>>> import numpy as np
>>> from numpy import linalg as LA
>>> np.set_printoptions(precision=3, suppress=True, linewidth=100)
>>> rnd = lambda a: np.round(a, 3) + 0
>>> J = np.load("arr.npy")
>>> J
array([[-8.499, -5.219, -8.339],
       [-7.73 , -4.128, -7.059],
       [-6.672, -2.756, -5.379],
       [-6.574, -2.638, -5.229],
       [-4.566, -0.654, -2.462],
       [-2.127,  0.116, -0.448],
       [ 3.948,  3.219,  2.022],
       [ 7.535,  8.525,  5.391],
       [ 7.852,  9.048,  5.729],
       [15.69 , 23.5  , 15.334],
       [16.061, 24.232, 15.829],
       [20.498, 33.199, 21.949],
       [28.964, 51.063, 34.331],
       [29.554, 52.336, 35.22 ],
       [29.814, 52.897, 35.613]])
>>> hat = J @ LA.solve(J.T @ J, J.T)
>>> rnd(LA.eigvalsh(hat))
array([0., 0., 0., 0., 0., 0., 0., 0., 0., 0., 0., 0., 1., 1., 1.])
>>> rnd(np.trace(hat))
np.float64(3.0)
>>> np.allclose(hat @ hat, hat)
True
>>> Xc = J - J.mean(axis=0)
>>> V = LA.svd(Xc)[2][:1]
>>> B = Xc - Xc @ V.T @ V
>>> rnd(LA.norm(B) / LA.norm(Xc))
np.float64(0.081)
>>> rnd((Xc @ V.T).std(axis=0))
array([29.472])
>>> rnd(np.diag(V.T @ V))
array([0.217, 0.511, 0.272])
>>> D = LA.norm(J[:, None] - J[None], axis=-1)
>>> np.unravel_index(D.round(6).argmax(), D.shape)
(np.int64(0), np.int64(14))
>>> np.flatnonzero(D[7] < D.mean() / 2)
array([5, 6, 7, 8])
>>> D.mean(axis=1).argmax()
np.int64(14)
>>> D[7].round(6).argsort(kind="stable")[:4]
array([7, 8, 6, 5])
>>> x0 = np.array([3, 0, -3])
>>> y = J @ x0
>>> rnd(LA.lstsq(J, y)[0])
array([ 3.,  0., -3.])
>>> rnd(LA.solve(J.T @ J, J.T @ y))
array([ 3.,  0., -3.])
>>> rnd(LA.pinv(J) @ J)
array([[1., 0., 0.],
       [0., 1., 0.],
       [0., 0., 1.]])
>>> rng = np.random.default_rng(47)
>>> y = y + 0.1 * rng.normal(size=15)
>>> rnd(y)
array([ -0.547,  -2.003,  -4.069,  -4.229,  -6.453,  -5.117,   5.705,   6.386,   6.35 ,   0.981,
         0.696,  -4.294, -16.074, -16.91 , -17.214])
>>> beta, *_ = LA.lstsq(J, y)
>>> rnd(LA.norm(y - J @ beta))
np.float64(0.289)
>>> rnd(beta)
array([ 2.992, -0.019, -2.963])
>>> rnd(J.T @ (y - J @ beta))
array([0., 0., 0.])
>>> LA.cond(J) > 100
np.False_
>>> LA.matrix_rank(J, rtol=0.1)
np.int64(1)
>>> rnd(np.abs(LA.svd(J)[2][-1]))
array([0.495, 0.265, 0.828])
>>> round(np.log10(LA.cond(J)))
2
>>> F = np.load("data.npy")
>>> F
array([[-3,  0,  0,  0],
       [ 0,  1,  0,  0],
       [ 0,  0,  3,  0],
       [ 0,  0,  0,  3]])
>>> evals, V = LA.eig(F)
>>> rnd(np.sort(LA.eigvals(LA.inv(F))))
array([-0.333,  0.333,  0.333,  1.   ])
>>> (LA.matrix_power((F != 0) + (F.T != 0) + np.eye(4), 4) > 0).astype(int)
array([[1, 0, 0, 0],
       [0, 1, 0, 0],
       [0, 0, 1, 0],
       [0, 0, 0, 1]])
>>> rnd(LA.det(F))
np.float64(-27.0)
>>> arr = np.load("run9.npy")
>>> arr
array([[0.571, 0.429],
       [0.167, 0.833]])
>>> evals, V = LA.eig(arr)
>>> rnd(np.sort(LA.eigvals(LA.inv(arr))))
array([1.   , 2.475])
>>> rnd(np.prod(evals))
np.float64(0.404)
>>> rnd(arr @ V[:, 0] - evals[0] * V[:, 0])
array([0., 0.])
>>> rnd(np.sort(LA.eigvals(arr.T)))
array([0.404, 1.   ])
>>> rnd(evals)
array([0.404, 1.   ])
>>> u, g = arr[1], arr[0]
>>> rnd(u @ u)
np.float64(0.722)
>>> pr = (u @ g) / (u @ u) * u
>>> rnd(np.outer(u, g))
array([[0.095, 0.072],
       [0.476, 0.357]])
>>> rnd(g - pr)
array([ 0.466, -0.093])
>>> rnd(LA.norm(arr, 2))
np.float64(1.04)
>>> rnd(arr[1] @ arr[0])
np.float64(0.453)
>>> W0 = np.array([[24, 15, -8, -5], [15, -6, -5, 2], [0, 0, 0, 0], [0, 0, 0, 0]])
>>> W0
array([[24, 15, -8, -5],
       [15, -6, -5,  2],
       [ 0,  0,  0,  0],
       [ 0,  0,  0,  0]])
>>> rank = LA.matrix_rank(W0)
>>> rank
np.int64(2)
>>> N = LA.svd(W0)[2][rank:].T
>>> [int(LA.matrix_rank(np.delete(W0, i, axis=0))) for i in range(4)]
[1, 1, 2, 2]
>>> [int(LA.matrix_rank(W0[:i])) for i in range(1, len(W0) + 1)]
[1, 2, 2, 2]
>>> rnd(LA.det(2 * W0)), rnd(LA.det(W0))
(np.float64(0.0), np.float64(0.0))
>>> np.einsum("ij,ji->", W0, W0)
np.int64(1062)
>>> rnd(LA.eigvals(W0).sum().real)
np.float64(18.0)
>>> np.poly(W0)
array([   1.,  -18., -369.,    0.,    0.])
>>> rnd(LA.det(W0[::-1]))
np.float64(0.0)
>>> np.argsort(-LA.norm(W0, axis=0).round(6), kind="stable")[:3]
array([0, 1, 2])
>>> LA.cond(W0) > 100
np.True_
>>> [round(float(x), 3) for x in LA.svd(W0, compute_uv=False)[:3]]
[31.848, 12.874, 0.0]
>>> LA.matrix_rank(W0, rtol=0.1)
np.int64(2)
>>> mat = np.load("test16.npy")
>>> mat
array([[3, 0, 3, 2, 3],
       [0, 1, 1, 1, 2],
       [0, 0, 1, 3, 0],
       [0, 2, 2, 2, 1],
       [2, 0, 0, 0, 2]])
>>> x0 = np.array([2, 0, 0, 0, 3])
>>> h1 = np.maximum(mat @ x0, 0)
>>> h1
array([15,  6,  0,  3, 10])
>>> mat.T @ h1
array([65, 12, 57, 42, 80])
>>> rnd(np.tanh(mat @ x0))
array([1.   , 1.   , 0.   , 0.995, 1.   ])
>>> mat * (h1 > 1e-9)[:, None]
array([[3, 0, 3, 2, 3],
       [0, 1, 1, 1, 2],
       [0, 0, 0, 0, 0],
       [0, 2, 2, 2, 1],
       [2, 0, 0, 0, 2]])
>>> np.flatnonzero(h1 > 1e-9)
array([0, 1, 3, 4])
>>> np.maximum(mat @ x0, 0) - np.maximum(-mat @ x0, 0)
array([15,  6,  0,  3, 10])
>>> np.maximum(mat @ (3 * x0), 0)
array([45, 18,  0,  9, 30])
>>> rnd(np.poly(mat))
array([  1.,  -9.,  17.,  11., -26., -42.])
>>> np.einsum("ij,ji->", mat, mat)
np.int64(47)
>>> np.kron(np.eye(2, dtype=int), mat)
array([[3, 0, 3, 2, 3, 0, 0, 0, 0, 0],
       [0, 1, 1, 1, 2, 0, 0, 0, 0, 0],
       [0, 0, 1, 3, 0, 0, 0, 0, 0, 0],
       [0, 2, 2, 2, 1, 0, 0, 0, 0, 0],
       [2, 0, 0, 0, 2, 0, 0, 0, 0, 0],
       [0, 0, 0, 0, 0, 3, 0, 3, 2, 3],
       [0, 0, 0, 0, 0, 0, 1, 1, 1, 2],
       [0, 0, 0, 0, 0, 0, 0, 1, 3, 0],
       [0, 0, 0, 0, 0, 0, 2, 2, 2, 1],
       [0, 0, 0, 0, 0, 2, 0, 0, 0, 2]])
>>> rnd(LA.det(2 * mat)), rnd(LA.det(mat))
(np.float64(1344.0), np.float64(42.0))
>>> rnd(LA.det(mat.T))
np.float64(42.0)
>>> Uu, sig, VT = LA.svd(mat, full_matrices=False)
>>> rnd(np.sqrt((sig ** 2).sum())), rnd(LA.norm(mat))
(np.float64(8.307), np.float64(8.307))
>>> Uu.shape, sig.shape, VT.shape
((5, 5), (5,), (5, 5))
>>> (sig > 1e-8).sum()
np.int64(5)
>>> A = np.load("x.npy")
>>> rnd(A)
array([[ 0.355,  0.626,  0.216, -0.433, -0.252, -0.429],
       [ 0.   ,  0.328, -0.354,  0.214, -0.693,  0.49 ],
       [-0.142, -0.545,  0.128, -0.666, -0.462,  0.094],
       [ 0.853, -0.397, -0.29 ,  0.123, -0.073, -0.101],
       [ 0.284, -0.023,  0.826,  0.22 , -0.06 ,  0.43 ],
       [-0.213, -0.212,  0.214,  0.51 , -0.483, -0.609]])
>>> B = A + rng.integers(-2, 3, (6, 4)) @ rng.integers(-2, 3, (4, 6))
>>> rnd(B)
array([[ 5.355, -3.374, -3.784, -3.433,  1.748, -4.429],
       [-1.   , -1.672, -4.354, -4.786,  2.307, -1.51 ],
       [-2.142, -3.545, -3.872, -2.666,  5.538, -2.906],
       [ 2.853, -2.397, -4.29 ,  0.123,  1.927, -2.101],
       [-7.716,  2.977,  4.826,  4.22 ,  1.94 ,  3.43 ],
       [-8.213,  7.788,  8.214,  4.51 , -6.483,  7.391]])
>>> rnd(LA.svd(B - A, compute_uv=False))
array([23.712,  9.702,  4.562,  1.949,  0.   ,  0.   ])
>>> u = np.array([0, 5, -5, 3, 3, 2])
>>> B = A + np.outer(u, np.eye(6)[5])
>>> rnd(B)
array([[ 0.355,  0.626,  0.216, -0.433, -0.252, -0.429],
       [ 0.   ,  0.328, -0.354,  0.214, -0.693,  5.49 ],
       [-0.142, -0.545,  0.128, -0.666, -0.462, -4.906],
       [ 0.853, -0.397, -0.29 ,  0.123, -0.073,  2.899],
       [ 0.284, -0.023,  0.826,  0.22 , -0.06 ,  3.43 ],
       [-0.213, -0.212,  0.214,  0.51 , -0.483,  1.391]])
>>> LA.matrix_rank(LA.inv(B) - LA.inv(A), tol=1e-8)
np.int64(1)
>>> rnd(LA.svd(A, compute_uv=False))
array([1., 1., 1., 1., 1., 1.])
>>> rnd(LA.pinv(A))
array([[ 0.355,  0.   , -0.142,  0.853,  0.284, -0.213],
       [ 0.626,  0.328, -0.545, -0.397, -0.023, -0.212],
       [ 0.216, -0.354,  0.128, -0.29 ,  0.826,  0.214],
       [-0.433,  0.214, -0.666,  0.123,  0.22 ,  0.51 ],
       [-0.252, -0.693, -0.462, -0.073, -0.06 , -0.483],
       [-0.429,  0.49 ,  0.094, -0.101,  0.43 , -0.609]])
>>> rnd(A[:, 4] @ A[:, 0])
np.float64(0.0)
>>> M = np.array([[-1.0, 1.0, 0.0, 0.0, 0.0],
...     [0.0, -1.0, 1.0, 0.0, 0.0],
...     [0.0, 0.0, -1.0, 1.0, 0.0],
...     [0.0, 0.0, 0.0, -1.0, 1.0],
...     [0.0, 0.0, 0.0, 0.0, -1.0]])
>>> evals, V = LA.eig(M)
>>> rnd(np.sort(LA.eigvals(M @ M)))
array([1., 1., 1., 1., 1.])
>>> rnd(np.sort(LA.eigvals(M.T)))
array([-1., -1., -1., -1., -1.])
>>> np.prod(evals)
np.float64(-1.0)
>>> evals
array([-1., -1., -1., -1., -1.])
>>> M @ V[:, 0] - evals[0] * V[:, 0]
array([0., 0., 0., 0., 0.])
>>> np.prod(np.diag(M)), rnd(LA.det(M))
(np.float64(-1.0), np.float64(-1.0))
>>> C2 = M.T @ M
>>> rnd(LA.svd(M, compute_uv=False) ** 2)
array([3.683, 2.831, 1.715, 0.69 , 0.081])
>>> LA.matrix_rank(C2)
np.int64(5)
>>> np.trace(C2), (M ** 2).sum()
(np.float64(9.0), np.float64(9.0))
>>> C2
array([[ 1., -1.,  0.,  0.,  0.],
       [-1.,  2., -1.,  0.,  0.],
       [ 0., -1.,  2., -1.,  0.],
       [ 0.,  0., -1.,  2., -1.],
       [ 0.,  0.,  0., -1.,  2.]])
>>> feats = np.loadtxt("mat.csv", delimiter=",")
>>> feats
array([[ 10.,   4.,  10.,   6.],
       [  3.,   4.,  -3.,  -4.],
       [-27., -14., -21., -10.],
       [ 27.,  14.,  21.,  10.]])
>>> Uu, sig, VT = LA.svd(feats)
>>> V = VT[:(sig > 1e-8).sum()]
>>> x0 = feats[1] + 4 * feats[0] + rng.integers(2) * np.eye(4)[3]
>>> x0
array([43., 20., 37., 21.])
>>> LA.matrix_rank(np.vstack([feats, x0]))
np.int64(4)
>>> rnd(LA.norm(x0 - V.T @ V @ x0))
np.float64(0.632)
>>> np.allclose(V.T @ V @ x0, x0)
False
>>> rnd(V.T @ V)
array([[ 0.9,  0.2, -0.1,  0.2],
       [ 0.2,  0.6,  0.2, -0.4],
       [-0.1,  0.2,  0.9,  0.2],
       [ 0.2, -0.4,  0.2,  0.6]])
